$ python3 -q
>>> import numpy as np
>>> from numpy import linalg as LA
>>> np.set_printoptions(precision=2, suppress=True, linewidth=140)
>>> X = np.loadtxt("w.csv", delimiter=",")
>>> X
array([[2., 1., 1., 2., 2., 2., 1., 0., 1., 3.],
       [1., 2., 1., 1., 2., 2., 2., 1., 0., 1.],
       [1., 1., 2., 1., 1., 2., 2., 2., 1., 0.],
       [2., 1., 1., 2., 1., 1., 2., 2., 2., 1.],
       [2., 2., 1., 1., 2., 1., 1., 2., 2., 2.],
       [2., 2., 2., 1., 1., 2., 1., 1., 2., 2.],
       [1., 2., 2., 2., 1., 1., 2., 1., 1., 2.],
       [0., 1., 2., 2., 2., 1., 1., 2., 1., 1.],
       [1., 0., 1., 2., 2., 2., 1., 1., 2., 1.],
       [3., 1., 0., 1., 2., 2., 2., 1., 1., 2.]])
>>> U, s, VT = LA.svd(X)
>>> evecs = VT[:(s > 1e-8).sum()]
>>> rng = np.random.default_rng(3721)
>>> x0 = X[6] + 3 * X[5] + rng.integers(2) * np.eye(10)[7]
>>> x0
array([7., 8., 8., 5., 4., 7., 5., 4., 7., 8.])
>>> LA.matrix_rank(np.vstack([X, x0]))
np.int64(9)
>>> np.round(LA.norm(x0 - evecs.T @ evecs @ x0), 2)
np.float64(0.0)
>>> np.allclose(evecs.T @ evecs @ x0, x0)
True
>>> np.round(evecs.T @ evecs, 2) + 0
array([[ 0.83,  0.  , -0.17,  0.  , -0.17,  0.17,  0.  ,  0.17,  0.  ,  0.17],
       [ 0.  ,  1.  ,  0.  ,  0.  ,  0.  ,  0.  ,  0.  ,  0.  ,  0.  ,  0.  ],
       [-0.17,  0.  ,  0.83,  0.  , -0.17,  0.17,  0.  ,  0.17,  0.  ,  0.17],
       [ 0.  ,  0.  ,  0.  ,  1.  ,  0.  ,  0.  ,  0.  ,  0.  ,  0.  ,  0.  ],
       [-0.17,  0.  , -0.17,  0.  ,  0.83,  0.17,  0.  ,  0.17,  0.  ,  0.17],
       [ 0.17,  0.  ,  0.17,  0.  ,  0.17,  0.83,  0.  , -0.17,  0.  , -0.17],
       [ 0.  ,  0.  ,  0.  ,  0.  ,  0.  ,  0.  ,  1.  ,  0.  ,  0.  ,  0.  ],
       [ 0.17,  0.  ,  0.17,  0.  ,  0.17, -0.17,  0.  ,  0.83,  0.  , -0.17],
       [ 0.  ,  0.  ,  0.  ,  0.  ,  0.  ,  0.  ,  0.  ,  0.  ,  1.  ,  0.  ],
       [ 0.17,  0.  ,  0.17,  0.  ,  0.17, -0.17,  0.  , -0.17,  0.  ,  0.83]])
>>> np.diag(evecs.T @ evecs)
array([0.83, 1.  , 0.83, 1.  , 0.83, 0.83, 1.  , 0.83, 1.  , 0.83])
